>>> import numpy as np
>>> from numpy import linalg as LA
>>> np.set_printoptions(precision=2, suppress=True, linewidth=160)
>>> m1 = np.array([[-0.05, -9.0, 0.16, -11.83, -12.12],
...     [-0.96, 3.1, 2.13, 2.9, 2.18],
...     [-1.0, -6.23, 1.92, -8.94, -9.94],
...     [-1.85, -0.07, 4.2, -2.15, -3.99]])
>>> m1.sum(axis=0)
array([ -3.86, -12.2 ,   8.41, -20.02, -23.87])
>>> np.count_nonzero(m1)
np.int64(20)
>>> round(LA.norm(m1), 2)
np.float64(25.69)
>>> np.abs(m1).max()
np.float64(12.12)
>>> m1.mean(axis=0)
array([-0.96, -3.05,  2.1 , -5.  , -5.97])
>>> left, sigma, vt = LA.svd(m1)
>>> np.argmax(sigma[:-1] / (sigma[1:] + 1e-6)) + 1
np.int64(2)
>>> print(sigma)
[24.99  5.95  0.15  0.09]
>>> B = left[:, :2] @ np.diag(sigma[:2]) @ vt[:2]
>>> LA.matrix_rank(B)
np.int64(2)
>>> K = np.load("m.npy")
>>> K
array([[ 15,  -2,   1,  -3,   3],
       [ -3,  -1,  -3,  -2,   0],
       [  0,   1, -11,  -3,  -3],
       [  1,  -2,   3,  -9,   1],
       [  1,   0,  -2,   3,   4]])
>>> rng = np.random.default_rng(2318)
>>> z = rng.permutation(5)
>>> B = K[:, z] * rng.choice([-1, 1], 5)
>>> print(B)
[[ -3   1   3   2  15]
 [ -2  -3   0   1  -3]
 [ -3 -11  -3  -1   0]
 [ -9   3   1   2   1]
 [  3  -2   4   0   1]]
>>> left, _, vt = LA.svd(K.T @ B)
>>> print(np.round(left @ vt, 2) + 0)
[[ 0.  0.  0.  0.  1.]
 [ 0.  0.  0. -1.  0.]
 [ 0.  1.  0.  0.  0.]
 [ 1.  0.  0.  0.  0.]
 [ 0.  0.  1.  0.  0.]]
>>> feats = np.load("block18.npy")
>>> feats
array([[-6.12, -8.01, -5.96, -3.95, -5.96],
       [-6.01, -8.91,  0.02, -3.13, -9.03],
       [ 7.  ,  9.91,  3.02,  3.95,  8.92],
       [ 2.98,  2.9 ,  9.  ,  2.98, -0.01],
       [-5.91, -9.  , -0.02, -2.99, -8.97]])
>>> B = feats / np.sqrt((feats ** 2).mean(axis=1, keepdims=True))
>>> LA.matrix_rank(B) == LA.matrix_rank(feats)
np.True_
>>> LA.norm(B, axis=1)
array([2.24, 2.24, 2.24, 2.24, 2.24])
>>> B[0]
array([-1.  , -1.31, -0.97, -0.64, -0.97])
>>> ev, V = LA.eig(feats)
>>> np.round(np.prod(ev), 2)
np.float64(0.21)
>>> print(ev)
[-21.84   3.7   -0.16   0.22   0.08]
>>> np.sort(LA.eigvals(feats.T))
array([-21.84,  -0.16,   0.08,   0.22,   3.7 ])
>>> np.sort(LA.eigvals(LA.inv(feats)))
array([-6.28, -0.05,  0.27,  4.57, 13.13])
